$ ipython --no-banner

In [1]: import numpy as np

In [2]: import numpy.linalg as la

In [3]: np.set_printoptions(precision=3, suppress=True, linewidth=120, floatmode="fixed")

In [4]: K = np.loadtxt("m.csv", delimiter=",")

In [5]: K
Out[5]: 
array([[5.000, 0.000, 5.000, 0.000, 5.000, 0.000],
       [3.000, 5.000, 3.000, 5.000, 3.000, 5.000],
       [3.000, 1.000, 3.000, 1.000, 3.000, 1.000],
       [5.000, 0.000, 5.000, 0.000, 5.000, 0.000],
       [3.000, 5.000, 3.000, 5.000, 3.000, 5.000],
       [3.000, 1.000, 3.000, 1.000, 3.000, 1.000]])

In [6]: # looks like rank 2

In [7]: np.abs(np.diag(la.qr(K)[1])) > 1e-9
Out[7]: array([ True,  True, False, False, False, False])

In [8]: np.unique(K.round(6), axis=0).shape
Out[8]: (3, 6)

In [9]: round(np.trace(la.pinv(K) @ K), 3)
Out[9]: np.float64(2.0)

In [10]: round(np.abs(la.eigvals(K)).max(), 3)
Out[10]: np.float64(17.0)

In [11]: np.round(np.sort(np.abs(la.eigvals(K))), 3) + 0
Out[11]: array([ 0.000,  0.000,  0.000,  0.000,  0.000, 17.000])

In [12]: np.allclose(K @ K.T, K.T @ K)
Out[12]: False

In [13]: (K + K.T) / 2
Out[13]: 
array([[5.000, 1.500, 4.000, 2.500, 4.000, 1.500],
       [1.500, 5.000, 2.000, 2.500, 4.000, 3.000],
       [4.000, 2.000, 3.000, 3.000, 3.000, 2.000],
       [2.500, 2.500, 3.000, 0.000, 5.000, 0.500],
       [4.000, 4.000, 3.000, 5.000, 3.000, 4.000],
       [1.500, 3.000, 2.000, 0.500, 4.000, 1.000]])

In [14]: np.trace(K)
Out[14]: np.float64(17.0)

In [15]: la.matrix_power(K, 4)
Out[15]: 
array([[15895.000,  8670.000, 15895.000,  8670.000, 15895.000,  8670.000],
       [25432.000, 13872.000, 25432.000, 13872.000, 25432.000, 13872.000],
       [12716.000,  6936.000, 12716.000,  6936.000, 12716.000,  6936.000],
       [15895.000,  8670.000, 15895.000,  8670.000, 15895.000,  8670.000],
       [25432.000, 13872.000, 25432.000, 13872.000, 25432.000, 13872.000],
       [12716.000,  6936.000, 12716.000,  6936.000, 12716.000,  6936.000]])

In [16]: K @ K
Out[16]: 
array([[55.000, 30.000, 55.000, 30.000, 55.000, 30.000],
       [88.000, 48.000, 88.000, 48.000, 88.000, 48.000],
       [44.000, 24.000, 44.000, 24.000, 44.000, 24.000],
       [55.000, 30.000, 55.000, 30.000, 55.000, 30.000],
       [88.000, 48.000, 88.000, 48.000, 88.000, 48.000],
       [44.000, 24.000, 44.000, 24.000, 44.000, 24.000]])

In [17]: U, sigma, Vh = la.svd(K)

In [18]: np.argmax(sigma[:-1] / (sigma[1:] + 1e-6)) + 1
Out[18]: np.int64(2)

In [19]: Y = U[:, :2] @ np.diag(sigma[:2]) @ Vh[:2]

In [20]: Y.round(3) + 0
Out[20]: 
array([[5.000, 0.000, 5.000, 0.000, 5.000, 0.000],
       [3.000, 5.000, 3.000, 5.000, 3.000, 5.000],
       [3.000, 1.000, 3.000, 1.000, 3.000, 1.000],
       [5.000, 0.000, 5.000, 0.000, 5.000, 0.000],
       [3.000, 5.000, 3.000, 5.000, 3.000, 5.000],
       [3.000, 1.000, 3.000, 1.000, 3.000, 1.000]])

In [21]: rng = np.random.default_rng(737182)

In [22]: theta = rng.uniform(0, 2 * np.pi, 13)

In [23]: q, _ = la.qr(np.array([[-1.8, 0.0], [-0.6, 0.0], [1.2, -1.3], [-1.4, 2.2], [0.8, -1.1]]))

In [24]: A = 10 * np.c_[np.cos(theta), np.sin(theta)] @ q.T

In [25]: A
Out[25]: 
array([[-1.514, -0.505, -4.382,  7.946, -3.889],
       [ 0.186,  0.062, -4.700,  7.889, -3.955],
       [ 9.298,  3.099, -1.920, -0.009, -0.512],
       [-9.219, -3.073,  0.609,  2.200, -0.588],
       [ 7.551,  2.517, -3.902,  3.958, -2.398],
       [ 9.334,  3.111, -1.719, -0.362, -0.338],
       [ 9.244,  3.081, -2.116,  0.341, -0.684],
       [-6.226, -2.075,  4.431, -5.317,  3.005],
       [ 2.750,  0.917, -4.883,  7.300, -3.803],
       [-1.707, -0.569, -4.335,  7.935, -3.873],
       [ 4.733,  1.578,  3.313, -7.265,  3.370],
       [ 2.236,  0.745, -4.876,  7.469, -3.859],
       [-7.227, -2.409, -1.871,  5.699, -2.448]])

In [26]: # rows and columns are dependent

In [27]: U, sigma, Vh = la.svd(A)

In [28]: sigma.round(3) + 0
Out[28]: array([26.602, 24.338,  0.000,  0.000,  0.000])

In [29]: Y = U[:, :2] @ np.diag(sigma[:2]) @ Vh[:2]

In [30]: la.matrix_rank(A, rtol=0.05)
Out[30]: np.int64(2)

In [31]: np.round(np.abs(A - Y).max(), 3)
Out[31]: np.float64(0.0)

In [32]: r0 = np.array([-2, 1])

In [33]: E = np.array([np.roll(r0, i) for i in range(2)])

In [34]: E
Out[34]: 
array([[-2,  1],
       [ 1, -2]])

In [35]: evals, V = la.eig(E)

In [36]: np.sort(la.eigvals(E @ E))
Out[36]: array([1.000, 9.000])

In [37]: np.sort(la.eigvals(la.inv(E)))
Out[37]: array([-1.000, -0.333])

In [38]: E @ V[:, 0] - evals[0] * V[:, 0]
Out[38]: array([0.000, 0.000])

In [39]: evals, V = la.eigh(E)

In [40]: np.round(V.T @ V, 3) + 0
Out[40]: 
array([[1.000, 0.000],
       [0.000, 1.000]])

In [41]: np.unique(evals.round(6) + 0, return_counts=True)[1]
Out[41]: array([1, 1])

In [42]: V @ np.diag(evals) @ V.T
Out[42]: 
array([[-2.000,  1.000],
       [ 1.000, -2.000]])

In [43]: np.round(V.T @ E @ V, 3) + 0
Out[43]: 
array([[-3.000,  0.000],
       [ 0.000, -1.000]])

In [44]: np.abs(V[:, -1])
Out[44]: array([0.707, 0.707])

In [45]: [round(float(la.det(E[:i, :i])), 2) + 0 for i in range(1, 3)]
Out[45]: [-2.0, 3.0]

In [46]: np.round(la.eigvalsh(E).min(), 3)
Out[46]: np.float64(-3.0)

In [47]: np.all(la.eigvalsh(E) > 0)
Out[47]: np.False_

In [48]: proj = np.triu(np.array([[0, 0], [0, 4]]), 1) + np.eye(2)

In [49]: Y = proj @ E @ la.inv(proj)

In [50]: Y
Out[50]: 
array([[-2.000,  1.000],
       [ 1.000, -2.000]])

In [51]: np.trace(Y), np.trace(E)
Out[51]: (np.float64(-4.0), np.int64(-4))

In [52]: np.poly(Y)
Out[52]: array([1.000, 4.000, 3.000])

In [53]: r0, g = E[1], E[0]

In [54]: r0 @ g
Out[54]: np.int64(-4)

In [55]: p = (r0 @ g) / (r0 @ r0) * r0

In [56]: la.matrix_rank(np.outer(r0, g))
Out[56]: np.int64(1)

In [57]: p
Out[57]: array([-0.800,  1.600])

In [58]: np.round((g - p) @ r0, 3)
Out[58]: np.float64(0.0)

In [59]: np.outer(r0, g)
Out[59]: 
array([[-2,  1],
       [ 4, -2]])

In [60]: data = np.array([[2, 1, 1], [0, 2, 2], [0, 0, 0]])

In [61]: # null space of dimension 1

In [62]: data @ data
Out[62]: 
array([[4, 4, 4],
       [0, 4, 4],
       [0, 0, 0]])

In [63]: la.matrix_power(data - np.diag(np.diag(data)), 3)
Out[63]: 
array([[0, 0, 0],
       [0, 0, 0],
       [0, 0, 0]])

In [64]: np.prod(np.diag(data)), round(la.det(data), 3)
Out[64]: (np.int64(0), np.float64(0.0))

In [65]: [int(la.matrix_rank(la.matrix_power(data, p))) for p in range(1, 4)]
Out[65]: [2, 2, 2]

In [66]: np.unique(data.round(6), axis=0).shape
Out[66]: (3, 3)

In [67]: np.round(data @ la.pinv(data) @ data, 3) + 0
Out[67]: 
array([[2.000, 1.000, 1.000],
       [0.000, 2.000, 2.000],
       [0.000, 0.000, 0.000]])

In [68]: U, sigma, Vh = la.svd(data)

In [69]: V = Vh[:(sigma > 1e-8).sum()]

In [70]: vec = data[0] + -2 * data[1] + rng.integers(2) * np.eye(3)[0]

In [71]: vec
Out[71]: array([ 3.000, -3.000, -3.000])

In [72]: la.matrix_rank(np.vstack([data, vec]))
Out[72]: np.int64(2)
